>>> import numpy as np
>>> np.set_printoptions(precision=2, suppress=True, linewidth=100, floatmode="fixed")
>>> F = np.arange(100).reshape(10, 10) + 2
>>> print(F)
[[  2   3   4   5   6   7   8   9  10  11]
 [ 12  13  14  15  16  17  18  19  20  21]
 [ 22  23  24  25  26  27  28  29  30  31]
 [ 32  33  34  35  36  37  38  39  40  41]
 [ 42  43  44  45  46  47  48  49  50  51]
 [ 52  53  54  55  56  57  58  59  60  61]
 [ 62  63  64  65  66  67  68  69  70  71]
 [ 72  73  74  75  76  77  78  79  80  81]
 [ 82  83  84  85  86  87  88  89  90  91]
 [ 92  93  94  95  96  97  98  99 100 101]]
>>> rank = np.linalg.matrix_rank(F)
>>> print(rank)
2
>>> null = np.linalg.svd(F)[2][rank:].T
>>> print([int(np.linalg.matrix_rank(F[:, :j + 1])) for j in range(10)])
[1, 2, 2, 2, 2, 2, 2, 2, 2, 2]
>>> print([int(np.linalg.matrix_rank(np.delete(F, i, axis=0))) for i in range(10)])
[2, 2, 2, 2, 2, 2, 2, 2, 2, 2]
>>> print(np.allclose(F @ null, 0))
True
>>> print([int(np.linalg.matrix_rank(F[:i])) for i in range(1, len(F) + 1)])
[1, 2, 2, 2, 2, 2, 2, 2, 2, 2]
>>> print(np.linalg.matrix_rank(F.T @ F), np.linalg.matrix_rank(F @ F.T))
2 2
>>> u = np.array([2, -3, 3])
>>> print(np.correlate(F[6], F[5], "full"))
[ 3782  7563 11342 15118 18890 22657 26418 30172 33918 37655 33828 30012 26208 22417 18640 14878
 11132  7403  3692]
>>> print(np.polyval(u, F[6]))
[7505 7752 8003 8258 8517 8780 9047 9318 9593 9872]
>>> rng = np.random.default_rng(25)
>>> lab = rng.permutation(10)
>>> print(lab)
[3 6 0 2 5 1 7 9 8 4]
>>> out = F[lab][:, lab]
>>> print(out)
[[ 35  38  32  34  37  33  39  41  40  36]
 [ 65  68  62  64  67  63  69  71  70  66]
 [  5   8   2   4   7   3   9  11  10   6]
 [ 25  28  22  24  27  23  29  31  30  26]
 [ 55  58  52  54  57  53  59  61  60  56]
 [ 15  18  12  14  17  13  19  21  20  16]
 [ 75  78  72  74  77  73  79  81  80  76]
 [ 95  98  92  94  97  93  99 101 100  96]
 [ 85  88  82  84  87  83  89  91  90  86]
 [ 45  48  42  44  47  43  49  51  50  46]]
>>> J = np.array([[-2.98, 0.0, -2.0, 0.0, 1.0],
...     [-1.0, 0.02, -1.0, 0.0, -2.0],
...     [-1.0, 1.0, 2.02, 3.0, 0.0],
...     [0.0, 3.0, -2.0, 2.02, 1.0],
...     [-3.0, 0.0, -2.0, 0.0, 1.02]])
>>> print(round(np.linalg.norm(J, 2) / np.linalg.norm(J), 2))
0.69
>>> print([round(float(x), 2) for x in np.linalg.svd(J, compute_uv=False)[:3]])
[5.68, 4.49, 3.1]
>>> print(np.linalg.matrix_rank(J, rtol=0.1))
4
>>> print(np.argsort(-np.linalg.norm(J, axis=0).round(6), kind="stable")[:3])
[0 2 3]
>>> print(np.linalg.cond(J) > 100)
True
>>> M = np.loadtxt("data.csv", delimiter=",")
>>> print(M)
[[0.19 0.19 0.14 0.19 0.08 0.14 0.19]
 [0.19 0.19 0.14 0.19 0.08 0.14 0.19]
 [0.14 0.14 0.10 0.14 0.06 0.10 0.14]
 [0.19 0.19 0.14 0.19 0.08 0.14 0.19]
 [0.08 0.08 0.06 0.08 0.04 0.06 0.08]
 [0.14 0.14 0.10 0.14 0.06 0.10 0.14]
 [0.19 0.19 0.14 0.19 0.08 0.14 0.19]]
>>> print(np.linalg.matrix_rank(M))
1
>>> print(np.count_nonzero(M))
49
>>> print(M.sum(axis=0))
[1.13 1.13 0.80 1.13 0.48 0.80 1.13]
>>> print(round(float(np.linalg.norm(M)), 2))
1.0
>>> print(np.unravel_index(np.abs(M).argmax(), M.shape))
(np.int64(0), np.int64(0))
>>> lab = rng.permutation(7)
>>> print(lab)
[2 3 5 1 4 6 0]
>>> out = M[lab][:, lab]
>>> print(np.trace(out))
1.0
>>> print(np.allclose(out, M))
False
>>> print(np.diag(out))
[0.10 0.19 0.10 0.19 0.04 0.19 0.19]
>>> print(round(float(np.linalg.det(out)), 2), np.round(np.linalg.det(M[lab]), 2))
0.0 0.0
>>> X = np.load("m.npy")
>>> print(X)
[[-1.00  0.00 -2.00  0.00  0.00  4.00  2.00  1.00  2.00]
 [ 2.00  3.00  0.00 -2.00 -1.00  1.00  5.00  4.00  2.00]
 [ 0.00  3.00 -3.00 -1.00  1.00  0.00  1.00  1.00  2.00]
 [-2.00  0.00  0.00  0.00 -3.00  4.00  3.00  0.00  0.00]
 [-3.00  2.00  3.00  3.00  3.00  2.00  5.00  5.00  2.00]
 [ 0.00  0.00  0.00  0.00  0.00  2.00  5.00  9.00  8.00]
 [ 0.00  0.00  0.00  0.00  0.00  0.00  9.00  3.00  0.00]
 [ 0.00  0.00  0.00  0.00  0.00  3.00  2.00  2.00  9.00]
 [ 0.00  0.00  0.00  0.00  0.00  1.00  6.00  9.00  7.00]]
>>> out = X[0, 0] * X[1:] - np.outer(X[1:, 0], X[0])
>>> print(out)
[[ 0.00 -3.00  4.00  2.00  1.00 -9.00 -9.00 -6.00 -6.00]
 [ 0.00 -3.00  3.00  1.00 -1.00 -0.00 -1.00 -1.00 -2.00]
 [ 0.00  0.00 -4.00  0.00  3.00  4.00  1.00  2.00  4.00]
 [ 0.00 -2.00 -9.00 -3.00 -3.00 10.00  1.00 -2.00  4.00]
 [ 0.00 -0.00  0.00 -0.00 -0.00 -2.00 -5.00 -9.00 -8.00]
 [ 0.00 -0.00  0.00 -0.00 -0.00 -0.00 -9.00 -3.00 -0.00]
 [ 0.00 -0.00  0.00 -0.00 -0.00 -3.00 -2.00 -2.00 -9.00]
 [ 0.00 -0.00  0.00 -0.00 -0.00 -1.00 -6.00 -9.00 -7.00]]
>>> print(np.linalg.matrix_rank(out), np.linalg.matrix_rank(X))
8 9
>>> print(np.flatnonzero(~out.round(6).any(axis=1)))
[]
>>> mat = np.loadtxt("case6.csv", delimiter=",")
>>> print(mat)
[[-0.50  0.00 -0.87  0.00  0.00  0.00  0.00  0.00  0.00]
 [ 0.00  1.00  0.00  0.00  0.00  0.00  0.00  0.00  0.00]
 [ 0.87  0.00 -0.50  0.00  0.00  0.00  0.00  0.00  0.00]
 [ 0.00  0.00  0.00  1.00  0.00  0.00  0.00  0.00  0.00]
 [ 0.00  0.00  0.00  0.00  1.00  0.00  0.00  0.00  0.00]
 [ 0.00  0.00  0.00  0.00  0.00  1.00  0.00  0.00  0.00]
 [ 0.00  0.00  0.00  0.00  0.00  0.00  1.00  0.00  0.00]
 [ 0.00  0.00  0.00  0.00  0.00  0.00  0.00  1.00  0.00]
 [ 0.00  0.00  0.00  0.00  0.00  0.00  0.00  0.00  1.00]]
>>> ang = np.radians(30)
>>> Rm = np.eye(9)
>>> Rm[8, 8] = Rm[4, 4] = np.cos(ang)
>>> Rm[8, 4], Rm[4, 8] = -np.sin(ang), np.sin(ang)
>>> print(Rm)
[[ 1.00  0.00  0.00  0.00  0.00  0.00  0.00  0.00  0.00]
 [ 0.00  1.00  0.00  0.00  0.00  0.00  0.00  0.00  0.00]
 [ 0.00  0.00  1.00  0.00  0.00  0.00  0.00  0.00  0.00]
 [ 0.00  0.00  0.00  1.00  0.00  0.00  0.00  0.00  0.00]
 [ 0.00  0.00  0.00  0.00  0.87  0.00  0.00  0.00  0.50]
 [ 0.00  0.00  0.00  0.00  0.00  1.00  0.00  0.00  0.00]
 [ 0.00  0.00  0.00  0.00  0.00  0.00  1.00  0.00  0.00]
 [ 0.00  0.00  0.00  0.00  0.00  0.00  0.00  1.00  0.00]
 [ 0.00  0.00  0.00  0.00 -0.50  0.00  0.00  0.00  0.87]]
>>> out = mat @ Rm.T
>>> print(round(float(np.linalg.det(Rm)), 2), np.round(np.trace(Rm), 2))
1.0 8.73
>>> print(np.abs(out - mat).max(axis=0))
[0.00 0.00 0.00 0.00 0.50 0.00 0.00 0.00 0.50]
>>> print(np.allclose(np.linalg.norm(mat, axis=1), np.linalg.norm(out, axis=1)))
True
>>> print(np.allclose(mat @ mat.T, out @ out.T))
True
>>> print(out)
[[-0.50  0.00 -0.87  0.00  0.00  0.00  0.00  0.00  0.00]
 [ 0.00  1.00  0.00  0.00  0.00  0.00  0.00  0.00  0.00]
 [ 0.87  0.00 -0.50  0.00  0.00  0.00  0.00  0.00  0.00]
 [ 0.00  0.00  0.00  1.00  0.00  0.00  0.00  0.00  0.00]
 [ 0.00  0.00  0.00  0.00  0.87  0.00  0.00  0.00 -0.50]
 [ 0.00  0.00  0.00  0.00  0.00  1.00  0.00  0.00  0.00]
 [ 0.00  0.00  0.00  0.00  0.00  0.00  1.00  0.00  0.00]
 [ 0.00  0.00  0.00  0.00  0.00  0.00  0.00  1.00  0.00]
 [ 0.00  0.00  0.00  0.00  0.50  0.00  0.00  0.00  0.87]]
>>> vec = np.array([0, 5, 3, 1, 2, 0, 4, 1, 4])
>>> print(np.linalg.norm(mat @ vec) <= np.linalg.norm(mat, 2) * np.linalg.norm(vec) + 1e-9)
True
>>> print(mat @ np.ones(9))
[-1.37  1.00  0.37  1.00  1.00  1.00  1.00  1.00  1.00]
>>> print(mat @ np.eye(9)[3])
[0.00 0.00 0.00 1.00 0.00 0.00 0.00 0.00 0.00]
>>> print((mat @ vec).argmax())
1
>>> print(mat * vec)
[[-0.00  0.00 -2.60  0.00  0.00  0.00  0.00  0.00  0.00]
 [ 0.00  5.00  0.00  0.00  0.00  0.00  0.00  0.00  0.00]
 [ 0.00  0.00 -1.50  0.00  0.00  0.00  0.00  0.00  0.00]
 [ 0.00  0.00  0.00  1.00  0.00  0.00  0.00  0.00  0.00]
 [ 0.00  0.00  0.00  0.00  2.00  0.00  0.00  0.00  0.00]
 [ 0.00  0.00  0.00  0.00  0.00  0.00  0.00  0.00  0.00]
 [ 0.00  0.00  0.00  0.00  0.00  0.00  4.00  0.00  0.00]
 [ 0.00  0.00  0.00  0.00  0.00  0.00  0.00  1.00  0.00]
 [ 0.00  0.00  0.00  0.00  0.00  0.00  0.00  0.00  4.00]]
>>> print(mat @ vec)
[-2.60  5.00 -1.50  1.00  2.00  0.00  4.00  1.00  4.00]
>>> print(mat @ mat)
[[-0.50  0.00  0.87  0.00  0.00  0.00  0.00  0.00  0.00]
 [ 0.00  1.00  0.00  0.00  0.00  0.00  0.00  0.00  0.00]
 [-0.87  0.00 -0.50  0.00  0.00  0.00  0.00  0.00  0.00]
 [ 0.00  0.00  0.00  1.00  0.00  0.00  0.00  0.00  0.00]
 [ 0.00  0.00  0.00  0.00  1.00  0.00  0.00  0.00  0.00]
 [ 0.00  0.00  0.00  0.00  0.00  1.00  0.00  0.00  0.00]
 [ 0.00  0.00  0.00  0.00  0.00  0.00  1.00  0.00  0.00]
 [ 0.00  0.00  0.00  0.00  0.00  0.00  0.00  1.00  0.00]
 [ 0.00  0.00  0.00  0.00  0.00  0.00  0.00  0.00  1.00]]
>>> print(np.round(mat @ mat.T, 2) + 0)
[[1.00 0.00 0.00 0.00 0.00 0.00 0.00 0.00 0.00]
 [0.00 1.00 0.00 0.00 0.00 0.00 0.00 0.00 0.00]
 [0.00 0.00 1.00 0.00 0.00 0.00 0.00 0.00 0.00]
 [0.00 0.00 0.00 1.00 0.00 0.00 0.00 0.00 0.00]
 [0.00 0.00 0.00 0.00 1.00 0.00 0.00 0.00 0.00]
 [0.00 0.00 0.00 0.00 0.00 1.00 0.00 0.00 0.00]
 [0.00 0.00 0.00 0.00 0.00 0.00 1.00 0.00 0.00]
 [0.00 0.00 0.00 0.00 0.00 0.00 0.00 1.00 0.00]
 [0.00 0.00 0.00 0.00 0.00 0.00 0.00 0.00 1.00]]
>>> print(np.linalg.norm(mat, axis=0))
[1.00 1.00 1.00 1.00 1.00 1.00 1.00 1.00 1.00]
>>> u, v = mat[3], mat[0]
>>> print(u @ u)
1.0
>>> print(u @ v)
0.0
>>> pr = (u @ v) / (u @ u) * u
>>> print((v - pr) @ u)
0.0
>>> print(np.outer(u, v))
[[-0.00  0.00 -0.00  0.00  0.00  0.00  0.00  0.00  0.00]
 [-0.00  0.00 -0.00  0.00  0.00  0.00  0.00  0.00  0.00]
 [-0.00  0.00 -0.00  0.00  0.00  0.00  0.00  0.00  0.00]
 [-0.50  0.00 -0.87  0.00  0.00  0.00  0.00  0.00  0.00]
 [-0.00  0.00 -0.00  0.00  0.00  0.00  0.00  0.00  0.00]
 [-0.00  0.00 -0.00  0.00  0.00  0.00  0.00  0.00  0.00]
 [-0.00  0.00 -0.00  0.00  0.00  0.00  0.00  0.00  0.00]
 [-0.00  0.00 -0.00  0.00  0.00  0.00  0.00  0.00  0.00]
 [-0.00  0.00 -0.00  0.00  0.00  0.00  0.00  0.00  0.00]]
>>> print(round(float(np.linalg.norm(u + v) ** 2 + np.linalg.norm(u - v) ** 2), 2))
4.0
>>> print(v - pr)
[-0.50  0.00 -0.87  0.00  0.00  0.00  0.00  0.00  0.00]
>>> m1 = np.loadtxt("block13.csv", delimiter=",")
>>> print(m1)
[[ -8.00   3.00  -8.00  -8.00  -3.00  -6.00  -1.00]
 [-14.00   0.00   0.00 -13.00   1.00 -10.00  -1.00]
 [ -5.00  -6.00   6.00 -21.00   2.00  -7.00   4.00]
 [-13.00   3.00   7.00 -13.00   5.00   2.00   4.00]
 [-15.00  -5.00   5.00  -7.00   0.00  -5.00  -5.00]
 [-24.00 -11.00   4.00  -3.00   9.00   0.00  -2.00]
 [-32.00  -4.00   0.00  -4.00   4.00   4.00 -10.00]
 [-39.00  -7.00  -5.00   3.00   5.00   3.00  -9.00]
 [-38.00 -10.00  -3.00  -6.00  -2.00  -2.00 -18.00]
 [-40.00  -3.00   4.00  -7.00  -4.00   4.00 -26.00]
 [-47.00   2.00  11.00   1.00  -9.00  13.00 -33.00]
 [-42.00   6.00  18.00   9.00  -1.00   4.00 -41.00]
 [-35.00   8.00  11.00  18.00  -8.00  13.00 -50.00]
 [-36.00   2.00   9.00  25.00 -11.00   9.00 -42.00]
 [-36.00  -3.00   4.00  29.00 -20.00   0.00 -51.00]
 [-33.00  -1.00   1.00  28.00 -26.00   6.00 -55.00]
 [-35.00 -10.00   9.00  20.00 -17.00   7.00 -55.00]
 [-37.00 -15.00  11.00  29.00 -26.00  14.00 -62.00]
 [-37.00  -9.00  13.00  38.00 -22.00   9.00 -57.00]
 [-44.00 -15.00  20.00  32.00 -21.00   5.00 -55.00]
 [-49.00  -6.00  27.00  28.00 -29.00  10.00 -48.00]
 [-41.00  -2.00  34.00  22.00 -26.00  13.00 -53.00]
 [-33.00  -1.00  29.00  15.00 -29.00   9.00 -44.00]
 [-30.00  -5.00  32.00  21.00 -36.00   0.00 -41.00]
 [-29.00 -10.00  41.00  22.00 -41.00   5.00 -49.00]
 [-27.00  -7.00  47.00  29.00 -43.00   9.00 -51.00]
 [-31.00  -2.00  41.00  35.00 -51.00   4.00 -54.00]
 [-40.00  -7.00  45.00  27.00 -51.00   7.00 -57.00]
 [-44.00  -8.00  45.00  24.00 -48.00  12.00 -64.00]
 [-46.00 -10.00  38.00  20.00 -41.00  12.00 -63.00]
 [-42.00 -11.00  44.00  15.00 -34.00   5.00 -57.00]
 [-47.00  -2.00  36.00  17.00 -29.00  12.00 -56.00]
 [-43.00  -2.00  36.00  11.00 -32.00  13.00 -63.00]
 [-36.00 -11.00  39.00  11.00 -27.00  19.00 -66.00]
 [-27.00 -10.00  40.00  10.00 -18.00  25.00 -62.00]
 [-33.00  -3.00  41.00   6.00 -19.00  17.00 -55.00]
 [-25.00  -6.00  48.00  13.00 -17.00  19.00 -53.00]
 [-21.00 -13.00  43.00  20.00 -16.00  21.00 -60.00]
 [-25.00  -5.00  38.00  18.00 -18.00  20.00 -59.00]]
>>> vec = np.array([0, 0, 1, 0, 1, 3, 0])
>>> h1 = np.maximum(m1 @ vec, 0)
>>> print(np.tanh(m1 @ vec))
[-1.00 -1.00 -1.00  1.00 -1.00  1.00  1.00  1.00 -1.00  1.00  1.00  1.00  1.00  1.00 -1.00 -1.00
  1.00  1.00  1.00  1.00  1.00  1.00  1.00 -1.00  1.00  1.00  0.96  1.00  1.00  1.00  1.00  1.00
  1.00  1.00  1.00  1.00  1.00  1.00  1.00]
>>> print(h1)
[ 0.00  0.00  0.00 18.00  0.00 13.00 16.00  9.00  0.00 12.00 41.00 29.00 42.00 25.00  0.00  0.00
 13.00 27.00 18.00 14.00 28.00 47.00 27.00  0.00 15.00 31.00  2.00 15.00 33.00 33.00 25.00 43.00
 43.00 69.00 97.00 73.00 88.00 90.00 80.00]
